$ ipython --no-banner

In [1]: import numpy as np

In [2]: np.set_printoptions(precision=2, suppress=True, linewidth=200)

In [3]: arr = np.loadtxt("x.csv", delimiter=",")

In [4]: arr
Out[4]: 
array([[ 1.,  3.,  1.,  2.],
       [ 2.,  1.,  2.,  4.],
       [ 3.,  4.,  1.,  6.],
       [ 6.,  6., -2.,  6.],
       [ 7.,  8.,  1.,  5.],
       [ 5.,  8.,  0.,  4.],
       [ 5., 11.,  2.,  1.],
       [ 6., 13.,  2.,  3.],
       [ 8., 12.,  5.,  4.],
       [ 6., 11.,  7.,  3.],
       [ 7.,  8.,  8.,  1.],
       [ 8.,  8.,  7.,  2.],
       [ 9., 11.,  9.,  3.],
       [ 7., 12.,  8.,  2.],
       [ 8., 12.,  5.,  1.],
       [ 6.,  9.,  5.,  1.],
       [ 5., 12.,  8., -1.],
       [ 5., 13., 11., -4.],
       [ 2., 14., 14., -7.],
       [ 3., 15., 13., -4.],
       [ 0., 16., 11., -3.],
       [ 0., 15., 11., -3.],
       [ 1., 13., 14., -6.],
       [ 1., 13., 13., -7.],
       [ 3., 15., 13., -6.],
       [ 0., 13., 15., -8.],
       [ 2., 16., 18., -7.]])

In [5]: P = arr @ np.linalg.solve(arr.T @ arr, arr.T)

In [6]: np.round(P @ arr[:, 2], 2) + 0
Out[6]: array([ 1.,  2.,  1., -2.,  1.,  0.,  2.,  2.,  5.,  7.,  8.,  7.,  9.,  8.,  5.,  5.,  8., 11., 14., 13., 11., 11., 14., 13., 13., 15., 18.])

In [7]: W0 = np.load("a.npy")

In [8]: W0
Out[8]: 
array([[ 0.97, -0.03, -0.18, -0.13],
       [-0.03,  0.97, -0.18, -0.13],
       [-0.18, -0.18, -0.29, -0.92],
       [-0.13, -0.13, -0.92,  0.34]])

In [9]: u = np.array([-4, 1, -2, -2])

In [10]: B = W0 + np.outer(u, np.eye(4)[3])

In [11]: np.linalg.matrix_rank(B - W0)
Out[11]: np.int64(1)

In [12]: B
Out[12]: 
array([[ 0.97, -0.03, -0.18, -4.13],
       [-0.03,  0.97, -0.18,  0.87],
       [-0.18, -0.18, -0.29, -2.92],
       [-0.13, -0.13, -0.92, -1.66]])

In [13]: mat = np.load("block18.npy")

In [14]: mat
Out[14]: 
array([[-1,  0,  0,  0,  0,  0],
       [ 2,  0,  0,  0,  0,  0],
       [ 1, -8,  0,  0,  0,  0],
       [ 0,  0, -1,  0,  0,  0],
       [ 0,  0,  2,  0,  0,  0],
       [ 0,  0,  1, -8,  0,  0],
       [ 0,  0,  0,  0, -1,  0],
       [ 0,  0,  0,  0,  2,  0],
       [ 0,  0,  0,  0,  1, -8]])

In [15]: x0 = np.array([-1, 2, 0, -2, -2, 3])

In [16]: mat * x0
Out[16]: 
array([[  1,   0,   0,   0,   0,   0],
       [ -2,   0,   0,   0,   0,   0],
       [ -1, -16,   0,   0,   0,   0],
       [  0,   0,   0,   0,   0,   0],
       [  0,   0,   0,   0,   0,   0],
       [  0,   0,   0,  16,   0,   0],
       [  0,   0,   0,   0,   2,   0],
       [  0,   0,   0,   0,  -4,   0],
       [  0,   0,   0,   0,  -2, -24]])

In [17]: mat @ (2 * x0)
Out[17]: array([  2,  -4, -34,   0,   0,  32,   4,  -8, -52])

In [18]: mat @ np.ones(6)
Out[18]: array([-1.,  2., -7., -1.,  2., -7., -1.,  2., -7.])

In [19]: np.einsum("ij,j->i", mat, x0)
Out[19]: array([  1,  -2, -17,   0,   0,  16,   2,  -4, -26])

In [20]: x0 = np.array([7, 1, -8, -4, -2, -7])

In [21]: y = mat @ x0

In [22]: np.linalg.solve(mat, y)
LinAlgError: Last 2 dimensions of the array must be square


In [23]: np.linalg.lstsq(mat, y)[0]
Out[23]: array([ 7.,  1., -8., -4., -2., -7.])

In [24]: np.linalg.solve(mat.T @ mat, mat.T @ y)
Out[24]: array([ 7.,  1., -8., -4., -2., -7.])

In [25]: y
Out[25]: array([ -7,  14,  -1,   8, -16,  24,   2,  -4,  54])

In [26]: rng = np.random.default_rng(195502)

In [27]: y = y + 0.3 * rng.normal(size=9)

In [28]: y
Out[28]: array([ -6.49,  14.35,  -0.64,   7.99, -16.04,  23.86,   2.04,  -3.89,  54.13])

In [29]: c, *_ = np.linalg.lstsq(mat, y)

In [30]: np.round(mat.T @ (y - mat @ c), 2) + 0
Out[30]: array([0., 0., 0., 0., 0., 0.])

In [31]: c.round()
Out[31]: array([ 7.,  1., -8., -4., -2., -7.])
